>>> import numpy as np
>>> np.set_printoptions(precision=2, suppress=True, linewidth=140, floatmode="fixed")
>>> W0 = np.load("m.npy")
>>> print(W0)
[[0 2 2 0 0]
 [2 2 2 2 1]
 [2 1 0 1 1]
 [0 2 2 0 0]
 [0 1 0 0 0]]
>>> rng = np.random.default_rng(334)
>>> Y = W0 + rng.integers(-2, 3, (5, 4)) @ rng.integers(-2, 3, (4, 5))
>>> print(Y)
[[-1 -1  7 -3  3]
 [ 5 -1  4  4 -1]
 [ 2 -5  4 -2  4]
 [-6  0  2 -4  4]
 [-1  5 -8  6 -6]]
>>> print(np.linalg.matrix_rank(Y - W0, tol=1e-8))
4
>>> print(Y - W0)
[[-1 -3  5 -3  3]
 [ 3 -3  2  2 -2]
 [ 0 -6  4 -3  3]
 [-6 -2  0 -4  4]
 [-1  4 -8  6 -6]]
>>> U, sigma, VT = np.linalg.svd(W0)
>>> print(np.argmax(sigma[:-1] / (sigma[1:] + 1e-6)) + 1)
4
>>> print(sigma.round(2) + 0)
[5.60 2.93 0.97 0.40 0.00]
>>> Y = U[:, :4] @ np.diag(sigma[:4]) @ VT[:4]
>>> print(np.linalg.matrix_rank(Y))
4
>>> print(round(np.linalg.norm(W0 - Y) / np.linalg.norm(W0), 2))
0.0
>>> print(Y.round(2) + 0)
[[0.00 2.00 2.00 0.00 0.00]
 [2.00 2.00 2.00 2.00 1.00]
 [2.00 1.00 0.00 1.00 1.00]
 [0.00 2.00 2.00 0.00 0.00]
 [0.00 1.00 0.00 0.00 0.00]]
>>> print(round(np.abs(W0 - Y).max(), 2))
0.0
>>> print(np.round(np.abs(np.linalg.eigvals(W0)).max(), 2))
5.46
>>> print((W0 - W0.T) / 2)
[[ 0.00  0.00  0.00  0.00  0.00]
 [ 0.00  0.00  0.50  0.00  0.00]
 [ 0.00 -0.50  0.00 -0.50  0.50]
 [ 0.00  0.00  0.50  0.00  0.00]
 [ 0.00  0.00 -0.50  0.00  0.00]]
>>> print(np.linalg.matrix_power(W0, 4))
[[176 218 168 136  88]
 [264 425 340 206 132]
 [122 233 190  96  61]
 [176 218 168 136  88]
 [ 54  74  58  42  27]]
>>> print(np.trace(W0))
2
>>> Y = W0 / np.linalg.norm(W0, axis=1, keepdims=True)
>>> C2 = Y @ Y.T
>>> print(C2[1])
[0.69 1.00 0.83 0.69 0.49]
>>> print(np.linalg.norm(Y, axis=1))
[1.00 1.00 1.00 1.00 1.00]
>>> print((np.abs(C2) > 0.9).astype(int))
[[1 0 0 1 0]
 [0 1 0 0 0]
 [0 0 1 0 0]
 [1 0 0 1 0]
 [0 0 0 0 1]]
>>> print(round(np.degrees(np.arccos(np.clip(C2[1, 3], -1, 1))), 2))
46.69
>>> print(C2)
[[1.00 0.69 0.27 1.00 0.71]
 [0.69 1.00 0.83 0.69 0.49]
 [0.27 0.83 1.00 0.27 0.38]
 [1.00 0.69 0.27 1.00 0.71]
 [0.71 0.49 0.38 0.71 1.00]]
